In [1]: import numpy as np

In [2]: import numpy.linalg as la

In [3]: np.set_printoptions(precision=2, suppress=True, linewidth=100, floatmode="fixed")

In [4]: def rd(a):
   ...:     return np.round(a, 2) + 0
   ...: 

In [5]: data = np.loadtxt("arr.csv", delimiter=",")

In [6]: data
Out[6]: 
array([[0.00, 1.00, 0.00, 1.00, 0.00],
       [1.00, 0.00, 0.00, 1.00, 1.00],
       [0.00, 0.00, 0.00, 0.00, 1.00],
       [1.00, 1.00, 0.00, 0.00, 0.00],
       [0.00, 1.00, 1.00, 0.00, 0.00]])

In [7]: print(data @ data)
[[2.00 1.00 0.00 1.00 1.00]
 [1.00 3.00 1.00 1.00 0.00]
 [0.00 1.00 1.00 0.00 0.00]
 [1.00 1.00 0.00 2.00 1.00]
 [1.00 0.00 0.00 1.00 2.00]]

In [8]: np.trace(data @ data @ data) // 6
Out[8]: np.float64(1.0)

In [9]: data.sum(axis=0)
Out[9]: array([2.00, 3.00, 1.00, 2.00, 2.00])

In [10]: low = np.diag(data.sum(axis=1)) - data

In [11]: low
Out[11]: 
array([[ 2.00, -1.00,  0.00, -1.00,  0.00],
       [-1.00,  3.00,  0.00, -1.00, -1.00],
       [ 0.00,  0.00,  1.00,  0.00, -1.00],
       [-1.00, -1.00,  0.00,  2.00,  0.00],
       [ 0.00, -1.00, -1.00,  0.00,  2.00]])

In [12]: rd(la.eigvalsh(low))
Out[12]: array([0.00, 0.52, 2.31, 3.00, 4.17])

In [13]: la.matrix_rank(low)
Out[13]: np.int64(4)

In [14]: print(la.matrix_rank(data))
5

In [15]: print(rd(la.norm(data)))
3.16

In [16]: print(data.mean(axis=0))
[0.40 0.60 0.20 0.40 0.40]

In [17]: rd(la.svd(data, compute_uv=False))
Out[17]: array([2.21, 1.68, 1.00, 1.00, 0.54])

In [18]: data.shape
Out[18]: (5, 5)

In [19]: vals, evecs = la.eigh(data)

In [20]: x0 = np.array([0, 3, 3, 3, 2])

In [21]: np.abs(data).sum(axis=1).max(), rd(np.abs(vals).max())
Out[21]: (np.float64(3.0), np.float64(2.21))

In [22]: rd(la.eigvalsh(data[1:, 1:]))
Out[22]: array([-1.62, -0.62,  0.62,  1.62])

In [23]: print(x0 @ data @ x0)
42.0

In [24]: rd(evecs * np.maximum(vals, 0) @ evecs.T)
Out[24]: 
array([[ 0.65,  0.66, -0.03,  0.65,  0.18],
       [ 0.66,  0.81,  0.21,  0.66,  0.46],
       [-0.03,  0.21,  0.45, -0.03,  0.52],
       [ 0.65,  0.66, -0.03,  0.65,  0.18],
       [ 0.18,  0.46,  0.52,  0.18,  0.66]])

In [25]: def softmax(z):
    ...:     e = np.exp(z - z.max(axis=-1, keepdims=True))
    ...:     return e / e.sum(axis=-1, keepdims=True)
    ...: 

In [26]: rd(softmax(data).sum(axis=1))
Out[26]: array([1.00, 1.00, 1.00, 1.00, 1.00])

In [27]: scores = data @ data.T / np.sqrt(5)

In [28]: rd(softmax(scores))
Out[28]: 
array([[0.30, 0.19, 0.12, 0.19, 0.19],
       [0.16, 0.40, 0.16, 0.16, 0.11],
       [0.16, 0.26, 0.26, 0.16, 0.16],
       [0.19, 0.19, 0.12, 0.30, 0.19],
       [0.21, 0.13, 0.13, 0.21, 0.32]])

In [29]: softmax(scores).round(6).argmax(axis=1)
Out[29]: array([0, 1, 1, 3, 4])

In [30]: rd(softmax(scores)[1] @ data)
Out[30]: array([0.57, 0.43, 0.11, 0.57, 0.57])

In [31]: rd(softmax(scores + np.triu(np.full(scores.shape, -np.inf), 1)))
Out[31]: 
array([[1.00, 0.00, 0.00, 0.00, 0.00],
       [0.29, 0.71, 0.00, 0.00, 0.00],
       [0.24, 0.38, 0.38, 0.00, 0.00],
       [0.24, 0.24, 0.15, 0.37, 0.00],
       [0.21, 0.13, 0.13, 0.21, 0.32]])
